>>> import numpy as np
>>> np.set_printoptions(suppress=True, linewidth=160)
>>> arr = np.load("w.npy")
>>> arr
array([[-5.,  3.,  0.],
       [-6.,  4.,  0.],
       [-6.,  3.,  1.]])
>>> [round(float(x), 3) for x in np.linalg.svd(arr, compute_uv=False)[:3]]
[11.444, 1.0, 0.175]
>>> round(np.log10(np.linalg.cond(arr)))
2
>>> np.linalg.cond(arr) > 100
np.False_
>>> np.linalg.matrix_rank(arr, rtol=0.1)
np.int64(1)
>>> np.round(np.abs(np.linalg.svd(arr)[2][-1]), 3)
array([0.434, 0.676, 0.595])
>>> round(np.linalg.norm(arr, 2) / np.linalg.norm(arr), 3)
np.float64(0.996)
>>> other = arr / np.linalg.norm(arr, axis=1, keepdims=True)
>>> cov = other @ other.T
>>> np.round(np.degrees(np.arccos(np.clip(cov[2, 0], -1, 1))), 3)
np.float64(9.544)
>>> cov.round(3)
array([[1.   , 0.999, 0.986],
       [0.999, 1.   , 0.981],
       [0.986, 0.981, 1.   ]])
>>> cov[2].round(3)
array([0.986, 0.981, 1.   ])
>>> other = arr / np.sqrt((arr ** 2).mean(axis=1, keepdims=True))
>>> np.round(np.linalg.norm(other, axis=1), 3)
array([1.732, 1.732, 1.732])
>>> F = np.loadtxt("test6.csv", delimiter=",")
>>> F
array([[-2., -4., -3.,  0.],
       [ 5., -8., -4.,  0.],
       [-7.,  1.,  4.,  0.],
       [ 0.,  0.,  0.,  1.]])
>>> # splits into 2 blocks
>>> rng = np.random.default_rng(58049)
>>> labels = rng.permutation(4)
>>> labels
array([1, 3, 2, 0])
>>> other = F[labels][:, labels]
>>> np.diag(other)
array([-8.,  1.,  4., -2.])
>>> theta = np.radians(15)
>>> R = np.eye(4)
>>> R[2, 2] = R[0, 0] = np.cos(theta)
>>> R[2, 0], R[0, 2] = -np.sin(theta), np.sin(theta)
>>> R.round(3)
array([[ 0.966,  0.   ,  0.259,  0.   ],
       [ 0.   ,  1.   ,  0.   ,  0.   ],
       [-0.259,  0.   ,  0.966,  0.   ],
       [ 0.   ,  0.   ,  0.   ,  1.   ]])
>>> other = F @ R.T
>>> np.allclose(F @ F.T, other @ other.T)
True
>>> np.round(np.abs(other - F).max(axis=0), 3)
array([1.274, 0.   , 1.675, 0.   ])
>>> np.round(np.linalg.svd(F, compute_uv=False), 3), np.round(np.linalg.svd(other, compute_uv=False), 3)
(array([12.424,  6.376,  2.235,  1.   ]), array([12.424,  6.376,  2.235,  1.   ]))
>>> np.allclose(np.linalg.norm(F, axis=1), np.linalg.norm(other, axis=1))
True
>>> other = np.array([[3, 3], [2, 0]])
>>> cent = np.array([[2, 1, 0], [2, 0, 3], [1, 3, 3]])
>>> W0 = np.block([[other, np.array([[0, -3, 0], [-2, -5, -5]])], [np.zeros((3, 2)), cent]])
>>> W0
array([[ 3.,  3.,  0., -3.,  0.],
       [ 2.,  0., -2., -5., -5.],
       [ 0.,  0.,  2.,  1.,  0.],
       [ 0.,  0.,  2.,  0.,  3.],
       [ 0.,  0.,  1.,  3.,  3.]])
>>> np.round(np.linalg.matrix_power(W0, 2), 3)
array([[ 15.,   9., -12., -24., -24.],
       [  6.,   6., -19., -23., -30.],
       [  0.,   0.,   6.,   2.,   3.],
       [  0.,   0.,   7.,  11.,   9.],
       [  0.,   0.,  11.,  10.,  18.]])
>>> W0 @ W0
array([[ 15.,   9., -12., -24., -24.],
       [  6.,   6., -19., -23., -30.],
       [  0.,   0.,   6.,   2.,   3.],
       [  0.,   0.,   7.,  11.,   9.],
       [  0.,   0.,  11.,  10.,  18.]])
>>> np.allclose(W0, W0.T)
False
>>> np.allclose(W0 @ W0.T, W0.T @ W0)
False
>>> np.trace(W0)
np.float64(8.0)
>>> theta = np.radians(30)
>>> R = np.eye(5)
>>> R[2, 2] = R[0, 0] = np.cos(theta)
>>> R[2, 0], R[0, 2] = -np.sin(theta), np.sin(theta)
>>> R.round(3)
array([[ 0.866,  0.   ,  0.5  ,  0.   ,  0.   ],
       [ 0.   ,  1.   ,  0.   ,  0.   ,  0.   ],
       [-0.5  ,  0.   ,  0.866,  0.   ,  0.   ],
       [ 0.   ,  0.   ,  0.   ,  1.   ,  0.   ],
       [ 0.   ,  0.   ,  0.   ,  0.   ,  1.   ]])
>>> other = W0 @ R.T
>>> other.round(3)
array([[ 2.598,  3.   , -1.5  , -3.   ,  0.   ],
       [ 0.732,  0.   , -2.732, -5.   , -5.   ],
       [ 1.   ,  0.   ,  1.732,  1.   ,  0.   ],
       [ 1.   ,  0.   ,  1.732,  0.   ,  3.   ],
       [ 0.5  ,  0.   ,  0.866,  3.   ,  3.   ]])
>>> np.round(np.abs(other - W0).max(axis=0), 3)
array([1.268, 0.   , 1.5  , 0.   , 0.   ])
>>> np.round(np.linalg.svd(W0, compute_uv=False), 3), np.round(np.linalg.svd(other, compute_uv=False), 3)
(array([9.584, 4.738, 2.051, 1.69 , 0.801]), array([9.584, 4.738, 2.051, 1.69 , 0.801]))
>>> round(float(np.linalg.det(R)), 3), np.round(np.trace(R), 3)
(1.0, np.float64(4.732))
>>> m1 = np.load("dump.npy")
>>> m1
array([[ 4,  0,  0,  0,  0,  0],
       [ 0,  0,  0,  0,  0,  0],
       [ 8,  7,  0,  4,  3,  3],
       [ 1,  5,  1, 18, 17, 21],
       [ 7,  2,  0,  0,  0,  0],
       [ 6,  0,  0,  1,  0,  1],
       [ 0,  0,  1,  0,  0,  0],
       [ 2,  2, 17,  0,  0,  0],
       [ 0,  0,  2,  0,  0,  0],
       [ 8,  4,  0,  1,  0,  0],
       [ 5,  0,  0,  0,  0,  0],
       [ 7,  5,  0,  6,  5,  6],
       [ 0,  2, 14,  7,  6,  8],
       [ 8,  3,  0,  0,  0,  0],
       [ 0,  0,  9, 15, 14, 19],
       [ 8,  9,  8,  2,  1,  0],
       [ 1,  0,  0,  8,  7, 10],
       [ 3,  2,  0,  3,  2,  3],
       [12,  7,  0,  0,  0,  0],
       [ 7,  2,  0,  0,  0,  0],
       [ 0,  0,  3,  7,  6, 10],
       [ 0,  0,  8, 14, 13, 19],
       [ 0,  0,  0,  0,  0,  0],
       [ 0,  0,  7, 17, 16, 22],
       [ 0,  0,  0, 10,  9, 14],
       [ 0,  3, 12,  8,  7,  9],
       [ 0,  0,  0,  0,  0,  4],
       [ 0,  0,  3,  0,  0,  0],
       [ 0,  0,  0, 13, 12, 16],
       [ 3,  0,  0,  4,  3,  5],
       [ 0,  3, 29,  0,  0,  0],
       [ 7,  9,  7,  6,  5,  5]])
>>> # row 19 repeats row 4
>>> blk = m1.reshape(32, 2, -1)
>>> blk[:, 0]
array([[ 4,  0,  0],
       [ 0,  0,  0],
       [ 8,  7,  0],
       [ 1,  5,  1],
       [ 7,  2,  0],
       [ 6,  0,  0],
       [ 0,  0,  1],
       [ 2,  2, 17],
       [ 0,  0,  2],
       [ 8,  4,  0],
       [ 5,  0,  0],
       [ 7,  5,  0],
       [ 0,  2, 14],
       [ 8,  3,  0],
       [ 0,  0,  9],
       [ 8,  9,  8],
       [ 1,  0,  0],
       [ 3,  2,  0],
       [12,  7,  0],
       [ 7,  2,  0],
       [ 0,  0,  3],
       [ 0,  0,  8],
       [ 0,  0,  0],
       [ 0,  0,  7],
       [ 0,  0,  0],
       [ 0,  3, 12],
       [ 0,  0,  0],
       [ 0,  0,  3],
       [ 0,  0,  0],
       [ 3,  0,  0],
       [ 0,  3, 29],
       [ 7,  9,  7]])
>>> blk.sum(axis=1)
array([[ 4,  0,  0],
       [ 0,  0,  0],
       [12, 10,  3],
       [19, 22, 22],
       [ 7,  2,  0],
       [ 7,  0,  1],
       [ 0,  0,  1],
       [ 2,  2, 17],
       [ 0,  0,  2],
       [ 9,  4,  0],
       [ 5,  0,  0],
       [13, 10,  6],
       [ 7,  8, 22],
       [ 8,  3,  0],
       [15, 14, 28],
       [10, 10,  8],
       [ 9,  7, 10],
       [ 6,  4,  3],
       [12,  7,  0],
       [ 7,  2,  0],
       [ 7,  6, 13],
       [14, 13, 27],
       [ 0,  0,  0],
       [17, 16, 29],
       [10,  9, 14],
       [ 8, 10, 21],
       [ 0,  0,  4],
       [ 0,  0,  3],
       [13, 12, 16],
       [ 7,  3,  5],
       [ 0,  3, 29],
       [13, 14, 12]])
>>> np.einsum("ihd,jhd->hij", blk, blk).shape
(2, 32, 32)
>>> theta = np.radians(60)
>>> R = np.eye(6)
>>> R[1, 1] = R[2, 2] = np.cos(theta)
>>> R[1, 2], R[2, 1] = -np.sin(theta), np.sin(theta)
>>> R.round(3)
array([[ 1.   ,  0.   ,  0.   ,  0.   ,  0.   ,  0.   ],
       [ 0.   ,  0.5  , -0.866,  0.   ,  0.   ,  0.   ],
       [ 0.   ,  0.866,  0.5  ,  0.   ,  0.   ,  0.   ],
       [ 0.   ,  0.   ,  0.   ,  1.   ,  0.   ,  0.   ],
       [ 0.   ,  0.   ,  0.   ,  0.   ,  1.   ,  0.   ],
       [ 0.   ,  0.   ,  0.   ,  0.   ,  0.   ,  1.   ]])
>>> other = m1 @ R.T
>>> np.round(np.abs(other - m1).max(axis=0), 3)
array([ 0.   , 26.615, 11.902,  0.   ,  0.   ,  0.   ])
>>> np.allclose(np.linalg.norm(m1, axis=1), np.linalg.norm(other, axis=1))
True
